% python3 -q
>>> import numpy as np
>>> import numpy.linalg as la
>>> np.set_printoptions(suppress=True, linewidth=160)
>>> def tidy(a):
...     return np.round(a, 2) + 0
... 
>>> out = np.array([[-2, 0], [0, -2]])
>>> basis = np.array([[-2, -2], [-2, -1]])
>>> F = np.kron(out, basis)
>>> print(F)
[[4 4 0 0]
 [4 2 0 0]
 [0 0 4 4]
 [0 0 4 2]]
>>> print((F != 0).astype(int))
[[1 1 0 0]
 [1 1 0 0]
 [0 0 1 1]
 [0 0 1 1]]
>>> print(F @ F)
[[32 24  0  0]
 [24 20  0  0]
 [ 0  0 32 24]
 [ 0  0 24 20]]
>>> print(np.flatnonzero(la.matrix_power((F != 0) + (F.T != 0) + np.eye(4), 4)[1]))
[0 1]
>>> print(tidy(np.sort(la.eigvals(F).real)))
[-1.12 -1.12  7.12  7.12]
>>> vals, V = la.eigh(F)
>>> x = np.array([2, -1, 1, -1])
>>> print(np.abs(F).sum(axis=1).max(), tidy(np.abs(vals).max()))
8 7.12
>>> print(x @ F @ x / (x @ x), tidy(vals[0]), tidy(vals[-1]))
0.0 -1.12 7.12
>>> print(tidy(V * np.maximum(vals, 0) @ V.T))
[[4.43 3.46 0.   0.  ]
 [3.46 2.7  0.   0.  ]
 [0.   0.   4.43 3.46]
 [0.   0.   3.46 2.7 ]]
>>> print(tidy(la.eigvalsh(F[1:, 1:])))
[-1.12  2.    7.12]
>>> gram = F.T @ F
>>> print(la.matrix_rank(gram))
4
>>> print(np.trace(gram), (F ** 2).sum())
104 104
>>> print(np.diag(gram))
[32 20 32 20]
>>> print((F @ F.T).shape)
(4, 4)
>>> print(tidy(la.svd(F, compute_uv=False) ** 2))
[50.74 50.74  1.26  1.26]
>>> E = np.load("data.npy")
>>> print(E)
[[-2 -2 -1  3]
 [ 0  0  0  0]
 [ 1 -5 -4  2]
 [ 0  0  0  0]
 [ 0  0 -5 -3]
 [ 2 -1 -5 -4]
 [-2 -2 -1  3]
 [ 0  0  0  0]
 [ 0  0  0  0]
 [ 2 -1  0 -1]]
>>> rng = np.random.default_rng(44156)
>>> out = E + rng.integers(-2, 3, (10, 3)) @ rng.integers(-2, 3, (3, 4))
>>> print(out)
[[-1 -2  0  1]
 [ 1  3  1 -2]
 [-1 -5 -6  6]
 [-1  2 -4  4]
 [ 0 -2 -2 -5]
 [-4 -3  1  0]
 [-6  0  1  7]
 [ 1  4 -5  2]
 [-1  2 -4  4]
 [ 7 -2 -7 -3]]
>>> print(la.matrix_rank(out - E, tol=1e-8))
3
>>> print(tidy(la.svd(out - E, compute_uv=False)))
[14.62 12.28  5.33  0.  ]
>>> print(out - E)
[[ 1  0  1 -2]
 [ 1  3  1 -2]
 [-2  0 -2  4]
 [-1  2 -4  4]
 [ 0 -2  3 -2]
 [-6 -2  6  4]
 [-4  2  2  4]
 [ 1  4 -5  2]
 [-1  2 -4  4]
 [ 5 -1 -7 -2]]
>>> print(np.abs(out - E).sum(axis=1))
[ 4  7  8 11  7 18 12 12 11 15]
